$ ipython --no-banner

In [1]: import numpy as np

In [2]: np.set_printoptions(suppress=True, linewidth=120)

In [3]: mat = np.loadtxt("data.csv", delimiter=",")

In [4]: print(mat.round(2) + 0)
[[-0.7   0.22  1.08  0.28 -1.49]
 [ 1.41 -0.32 -0.53  0.88 -0.93]
 [-0.39 -0.08 -1.25 -1.17 -0.95]
 [-0.08 -1.93  0.42 -0.3   0.  ]
 [-1.17 -0.35 -0.9   1.3   0.1 ]]

In [5]: print(round(float(np.linalg.norm(mat, "nuc")), 2))
10.0

In [6]: print(np.round(np.linalg.norm(mat[1], 1), 2), round(float(np.linalg.norm(mat[1], np.inf)), 2))
4.07 1.41

In [7]: r0, v = mat[0], mat[1]

In [8]: print(r0 @ r0)
4.0

In [9]: print(round(float(r0 @ v), 2))
0.0

In [10]: pr = (r0 @ v) / (r0 @ r0) * r0

In [11]: print(np.round(np.linalg.norm(r0 + v) ** 2 + np.linalg.norm(r0 - v) ** 2, 2))
16.0

In [12]: print(pr.round(2) + 0)
[0. 0. 0. 0. 0.]

In [13]: print((v - pr) @ r0)
0.0

In [14]: print(np.linalg.matrix_rank(np.outer(r0, v)))
1

In [15]: Y = np.linalg.inv(mat)

In [16]: print(np.allclose(Y, mat.T))
False

In [17]: print(np.round(np.linalg.inv(Y), 2) + 0)
[[-0.7   0.22  1.08  0.28 -1.49]
 [ 1.41 -0.32 -0.53  0.88 -0.93]
 [-0.39 -0.08 -1.25 -1.17 -0.95]
 [-0.08 -1.93  0.42 -0.3   0.  ]
 [-1.17 -0.35 -0.9   1.3   0.1 ]]

In [18]: print(round(np.linalg.det(mat) * np.linalg.det(Y), 2))
1.0

In [19]: hat = np.triu(np.array([[7, 6, 6, 1, 9],
    ...:     [5, 8, 0, 2, 6],
    ...:     [2, 1, 8, 5, 8],
    ...:     [6, 7, 1, 6, 8],
    ...:     [6, 3, 8, 9, 8]]), 1) + np.eye(5)

In [20]: Y = hat @ mat @ np.linalg.inv(hat)

In [21]: print(round(float(np.trace(Y)), 2), round(float(np.trace(mat)), 2))
-2.48 -2.48

In [22]: print(round(np.linalg.det(Y), 2))
32.0

In [23]: print(np.round(np.poly(Y), 2))
[  1.     2.48   1.3   -2.6  -19.85 -32.  ]

In [24]: rng = np.random.default_rng(10)

In [25]: Y = mat + rng.integers(-2, 3, (5, 1)) @ rng.integers(-2, 3, (1, 5))

In [26]: print(Y.round(2) + 0)
[[ 1.3   0.22 -0.92  2.28 -1.49]
 [ 5.41 -0.32 -4.53  4.88 -0.93]
 [-2.39 -0.08  0.75 -3.17 -0.95]
 [-2.08 -1.93  2.42 -2.3   0.  ]
 [ 0.83 -0.35 -2.9   3.3   0.1 ]]

In [27]: print(np.round(np.linalg.svd(Y - mat, compute_uv=False), 2) + 0)
[9.8 0.  0.  0.  0. ]

In [28]: print(np.round(Y - mat, 2))
[[ 2.  0. -2.  2.  0.]
 [ 4.  0. -4.  4.  0.]
 [-2.  0.  2. -2.  0.]
 [-2.  0.  2. -2.  0.]
 [ 2.  0. -2.  2.  0.]]

In [29]: print(np.linalg.matrix_rank(Y - mat, tol=1e-8))
1

In [30]: K = np.load("dump.npy")

In [31]: print(K)
[[-1.  1.  1.  1.]
 [ 1. -1.  1.  1.]
 [ 1.  1. -1.  1.]
 [ 1.  1.  1. -1.]]

In [32]: # symmetric, so the eigenvalues are real

In [33]: w, vecs = np.linalg.eigh(K)

In [34]: print(np.round(np.linalg.eigvalsh(K @ K), 2))
[4. 4. 4. 4.]

In [35]: print(np.unique(w.round(6) + 0, return_counts=True)[1])
[3 1]

In [36]: print(round(float(np.linalg.det(K[::-1])), 2))
-16.0

In [37]: print(round(float(np.linalg.det(K.T)), 2))
-16.0

In [38]: print(np.einsum("ii->", K))
-4.0

In [39]: print(np.round(np.poly(K), 2))
[  1.   4.   0. -16. -16.]

In [40]: print(np.einsum("ij,ji->", K, K))
16.0

In [41]: print(np.round(np.linalg.svd(K, compute_uv=False), 2))
[2. 2. 2. 2.]

In [42]: w, vecs = np.linalg.eig(K)

In [43]: print(w.round(2))
[-2.  2. -2. -2.]

In [44]: print(np.round(np.prod(w), 2))
-16.0

In [45]: print(np.round(K @ vecs[:, 0] - w[0] * vecs[:, 0], 2) + 0)
[0. 0. 0. 0.]

In [46]: print(np.round(np.sort(np.linalg.eigvals(K @ K)), 2))
[4. 4. 4. 4.]

In [47]: Q, vecs = np.linalg.qr(mat[:, :4])[0], np.linalg.qr(mat[:, 4:])[0]

In [48]: s = np.linalg.svd(Q.T @ vecs, compute_uv=False)

In [49]: print(s.round(2) + 0)
[0.]

In [50]: print(np.round(np.degrees(np.arccos(s.clip(0, 1))), 2))
[90.]

In [51]: print(np.round(np.linalg.norm(Q @ Q.T - vecs @ vecs.T, 2), 2))
1.0

In [52]: W0 = np.loadtxt("test5.csv", delimiter=",")

In [53]: print(W0)
[[ 0.1  -0.7   0.16  0.1 ]
 [-1.2   1.2  -0.6  -0.3 ]
 [-0.1   1.   -1.24 -0.6 ]
 [ 0.4   0.9  -2.67 -1.3 ]
 [-0.4  -0.6  -2.5  -1.3 ]
 [-1.8  -0.3   0.09  0.1 ]
 [-0.3   1.4  -0.44 -0.2 ]
 [ 0.7   0.2  -0.95 -0.5 ]
 [ 0.3   1.    2.41  1.2 ]
 [ 2.8  -0.8  -0.12  0.  ]
 [-1.2  -0.3   1.18  0.6 ]
 [ 0.8  -0.6  -1.4  -0.7 ]
 [ 0.3   1.1  -0.19 -0.1 ]
 [ 0.    0.   -2.36 -1.2 ]
 [ 0.2   0.9  -0.65 -0.3 ]
 [-0.5  -0.1   1.65  0.8 ]
 [ 1.8   1.1   1.91  0.9 ]
 [ 1.3   0.1   2.4   1.2 ]
 [-0.1  -2.1   1.02  0.5 ]
 [-1.1  -0.4   0.59  0.3 ]
 [ 0.6   0.8   2.85  1.4 ]
 [-1.    0.2   0.6   0.3 ]
 [ 0.3  -0.7  -1.14 -0.6 ]
 [ 0.8  -0.9  -0.17 -0.1 ]
 [-0.2  -0.2   0.88  0.4 ]
 [-1.2  -0.3   1.39  0.7 ]
 [ 0.7   0.6  -0.81 -0.4 ]
 [ 0.5  -0.5  -0.46 -0.2 ]]

In [54]: cen = W0 - W0.mean(axis=0)

In [55]: vecs = np.linalg.svd(cen)[2][:3]

In [56]: Y = cen - cen @ vecs.T @ vecs

In [57]: print(np.round((cen @ vecs.T).std(axis=0), 2))
[1.61 0.97 0.82]

In [58]: print(np.round(np.cov(cen @ vecs.T, rowvar=False), 2) + 0)
[[2.7  0.   0.  ]
 [0.   0.97 0.  ]
 [0.   0.   0.69]]

In [59]: print(np.linalg.norm(Y, axis=1).round(6).argmax())
9

In [60]: print(round(np.linalg.norm(Y) / np.linalg.norm(cen), 2))
0.01

In [61]: print(np.round(np.diag(vecs.T @ vecs), 2))
[1.  1.  0.8 0.2]

In [62]: W2 = W0[[19, 21]].astype(float)

In [63]: for _ in range(6):
    ...:     z = np.linalg.norm(W0[:, None] - W2, axis=-1).argmin(axis=1)
    ...:     W2 = np.array([W0[z == j].mean(axis=0) for j in range(2)])
    ...: 

In [64]: print(z)
[0 0 0 0 0 1 0 0 1 0 1 0 0 0 0 1 1 1 1 1 1 1 0 0 1 1 0 0]

In [65]: print(np.round(W2[1] - W2[0], 2))
[-0.61 -0.2   2.39  1.18]

In [66]: print(W2.round(2))
[[ 0.35  0.16 -0.97 -0.48]
 [-0.26 -0.04  1.41  0.7 ]]

In [67]: print(np.bincount(z))
[16 12]

In [68]: cen = (W0 - W0.mean(axis=0)) / W0.std(axis=0)

In [69]: print(np.argwhere(np.abs(cen) > 2))
[[ 9  0]
 [18  1]]

In [70]: print(np.round(cen.std(axis=0), 2))
[1. 1. 1. 1.]

In [71]: coef = np.linalg.lstsq(np.delete(cen, 2, axis=1), cen[:, 2])[0]

In [72]: print(np.abs(coef).argmax())
2

In [73]: print(coef.round(2) + 0)
[0. 0. 1.]

In [74]: print(np.argsort(-np.linalg.norm(W0, axis=0).round(6), kind="stable")[:3])
[2 0 1]

In [75]: print(np.linalg.cond(W0) > 100)
False

In [76]: print([round(float(x), 2) for x in np.linalg.svd(W0, compute_uv=False)[:3]])
[8.54, 5.14, 4.33]

In [77]: print(np.linalg.matrix_rank(W0, rtol=0.1))
3

In [78]: print(np.round(np.abs(np.linalg.svd(W0)[2][-1]), 2) + 0)
[0.   0.   0.45 0.9 ]

In [79]: print(round(np.linalg.norm(W0, 2) / np.linalg.norm(W0), 2))
0.79

In [80]: arr = 0.2 ** np.abs(np.subtract.outer(np.arange(3), np.arange(3)))

In [81]: print(arr.round(2))
[[1.   0.2  0.04]
 [0.2  1.   0.2 ]
 [0.04 0.2  1.  ]]

In [82]: z = rng.permutation(3)

In [83]: Y = arr[:, z] * rng.choice([-1, 1], 3)

In [84]: print(Y.round(2))
[[ 0.2  -1.    0.04]
 [ 1.   -0.2   0.2 ]
 [ 0.2  -0.04  1.  ]]

In [85]: left, _, Vh = np.linalg.svd(arr.T @ Y)

In [86]: print(np.round(np.linalg.lstsq(arr, Y)[0], 2) + 0)
[[ 0. -1.  0.]
 [ 1.  0.  0.]
 [ 0.  0.  1.]]

In [87]: w, vecs = np.linalg.eig(arr)

In [88]: print(np.round(arr @ vecs[:, 0] - w[0] * vecs[:, 0], 2) + 0)
[0. 0. 0.]

In [89]: print(np.round(np.sort(np.linalg.eigvals(np.linalg.inv(arr))), 2))
[0.77 1.04 1.36]

In [90]: print(np.round(np.sort(np.linalg.eigvals(arr.T)), 2))
[0.74 0.96 1.3 ]

In [91]: print(np.round(np.sort(np.linalg.eigvals(arr @ arr)), 2))
[0.54 0.92 1.7 ]

In [92]: low = np.linalg.cholesky(arr)

In [93]: print(np.diag(low) ** 2)
[1.   0.96 0.96]

In [94]: print(np.round(low @ low.T, 2))
[[1.   0.2  0.04]
 [0.2  1.   0.2 ]
 [0.04 0.2  1.  ]]

In [95]: print(round(np.linalg.norm(arr[2], 1), 2), round(float(np.linalg.norm(arr[2], np.inf)), 2))
1.24 1.0

In [96]: print(round(float(np.linalg.norm(arr[2] - arr[1])), 2))
1.14

In [97]: print(round(float(np.linalg.norm(arr, 1)), 2), round(np.linalg.norm(arr, np.inf), 2))
1.4 1.4

In [98]: print(np.linalg.norm(arr, axis=1).argmax())
1

In [99]: print(np.round(arr[2] @ arr[1], 2))
0.41

In [100]: print(round(np.linalg.norm(arr) ** 2 / np.linalg.norm(arr, 2) ** 2, 2))
1.86

In [101]: print(round(float(np.linalg.norm(arr, 2)), 2))
1.3

In [102]: Y = np.array([[1, 0, 0, 3], [3, 1, 1, 1], [2, 1, 3, 3], [2, 0, 1, 2], [1, 1, 0, 0]])

In [103]: X = Y.T @ Y

In [104]: print(X)
[[19  6 11 16]
 [ 6  3  4  4]
 [11  4 11 12]
 [16  4 12 23]]

In [105]: # equal to its transpose

In [106]: low = np.linalg.cholesky(X)

In [107]: print(round(np.prod(np.diag(low)) ** 2, 2), round(float(np.linalg.det(X)), 2))
564.0 564.0

In [108]: print(low.round(2))
[[ 4.36  0.    0.    0.  ]
 [ 1.38  1.05  0.    0.  ]
 [ 2.52  0.5   2.09  0.  ]
 [ 3.67 -1.    1.55  2.48]]

In [109]: print(np.round(low @ low.T, 2))
[[19.  6. 11. 16.]
 [ 6.  3.  4.  4.]
 [11.  4. 11. 12.]
 [16.  4. 12. 23.]]

In [110]: x0 = np.array([2, 1, 2, 0])

In [111]: h1 = np.maximum(low @ x0, 0)

In [112]: print(h1.round(2))
[8.72 3.8  9.73 9.43]

In [113]: print(np.round(low * (h1 > 1e-9)[:, None], 2))
[[ 4.36  0.    0.    0.  ]
 [ 1.38  1.05  0.    0.  ]
 [ 2.52  0.5   2.09  0.  ]
 [ 3.67 -1.    1.55  2.48]]

In [114]: print(np.round(np.maximum(low @ x0, 0) - np.maximum(-low @ x0, 0), 2))
[8.72 3.8  9.73 9.43]

In [115]: w, vecs = np.linalg.eig(X)

In [116]: print(np.round(np.sort(np.linalg.eigvals(X @ X)), 2))
[   0.44   10.07   32.99 2154.5 ]

In [117]: print(np.round(np.sort(np.linalg.eigvals(X.T)), 2))
[ 0.67  3.17  5.74 46.42]

In [118]: print(w.round(2))
[46.42  5.74  3.17  0.67]

In [119]: print(round(np.prod(w), 2))
564.0

In [120]: print(np.round(np.sort(np.linalg.eigvals(np.linalg.inv(X))), 2))
[0.02 0.17 0.32 1.5 ]

In [121]: t = np.radians(72)

In [122]: r_ = np.eye(4)

In [123]: r_[0, 0] = r_[1, 1] = np.cos(t)

In [124]: r_[0, 1], r_[1, 0] = -np.sin(t), np.sin(t)

In [125]: print(r_.round(2))
[[ 0.31 -0.95  0.    0.  ]
 [ 0.95  0.31  0.    0.  ]
 [ 0.    0.    1.    0.  ]
 [ 0.    0.    0.    1.  ]]

In [126]: Y = X @ r_.T

In [127]: print(np.allclose(X @ X.T, Y @ Y.T))
True

In [128]: print(round(np.linalg.det(r_), 2), round(np.trace(r_), 2))
1.0 2.62

In [129]: print(np.einsum("ij,ji->", X, X))
2198

In [130]: print(round(np.linalg.det(X[::-1]), 2))
564.0

In [131]: print(np.einsum("ii->", X))
56

In [132]: M = np.vander(np.arange(8) - 2, 4, increasing=True)

In [133]: print(M)
[[  1  -2   4  -8]
 [  1  -1   1  -1]
 [  1   0   0   0]
 [  1   1   1   1]
 [  1   2   4   8]
 [  1   3   9  27]
 [  1   4  16  64]
 [  1   5  25 125]]

In [134]: print(round(float(np.linalg.norm(M, 2) / np.linalg.norm(M)), 2))
1.0

In [135]: print([round(float(x), 2) for x in np.linalg.svd(M, compute_uv=False)[:3]])
[146.87, 7.73, 3.4]

In [136]: print(np.argsort(-np.linalg.norm(M, axis=0).round(6), kind="stable")[:3])
[3 2 1]

In [137]: print(np.linalg.cond(M) > 100)
False

In [138]: M.reshape(8, 5)
Traceback (most recent call last):
  Cell In[138], line 1
    M.reshape(8, 5)
ValueError: cannot reshape array of size 32 into shape (8,5)


In [139]: print(M.reshape(2, -1))
[[  1  -2   4  -8   1  -1   1  -1   1   0   0   0   1   1   1   1]
 [  1   2   4   8   1   3   9  27   1   4  16  64   1   5  25 125]]

In [140]: T = M.reshape(8, 2, -1)

In [141]: print(np.einsum("ihd,ihd->ih", T, T))
[[    5    80]
 [    2     2]
 [    1     0]
 [    2     2]
 [    5    80]
 [   10   810]
 [   17  4352]
 [   26 16250]]

In [142]: print(T.transpose(1, 0, 2))
[[[  1  -2]
  [  1  -1]
  [  1   0]
  [  1   1]
  [  1   2]
  [  1   3]
  [  1   4]
  [  1   5]]

 [[  4  -8]
  [  1  -1]
  [  0   0]
  [  1   1]
  [  4   8]
  [  9  27]
  [ 16  64]
  [ 25 125]]]

In [143]: Y = M / np.linalg.norm(M, axis=1, keepdims=True)

In [144]: G = Y @ Y.T

In [145]: print((np.abs(G) > 0.9).astype(int))
[[1 0 0 0 0 0 0 0]
 [0 1 0 0 0 0 0 0]
 [0 0 1 0 0 0 0 0]
 [0 0 0 1 0 0 0 0]
 [0 0 0 0 1 1 1 1]
 [0 0 0 0 1 1 1 1]
 [0 0 0 0 1 1 1 1]
 [0 0 0 0 1 1 1 1]]

In [146]: print(round(float(np.degrees(np.arccos(np.clip(G[2, 0], -1, 1)))), 2))
83.77

In [147]: hat = M @ np.linalg.solve(M.T @ M, M.T)

In [148]: print(hat.round(2))
[[ 0.89  0.24 -0.06 -0.12 -0.05  0.06  0.09 -0.06]
 [ 0.24  0.37  0.33  0.18  0.01 -0.11 -0.11  0.09]
 [-0.06  0.33  0.42  0.31  0.12 -0.06 -0.11  0.06]
 [-0.12  0.18  0.31  0.31  0.23  0.12  0.01 -0.05]
 [-0.05  0.01  0.12  0.23  0.31  0.31  0.18 -0.12]
 [ 0.06 -0.11 -0.06  0.12  0.31  0.42  0.33 -0.06]
 [ 0.09 -0.11 -0.11  0.01  0.18  0.33  0.37  0.24]
 [-0.06  0.09  0.06 -0.05 -0.12 -0.06  0.24  0.89]]
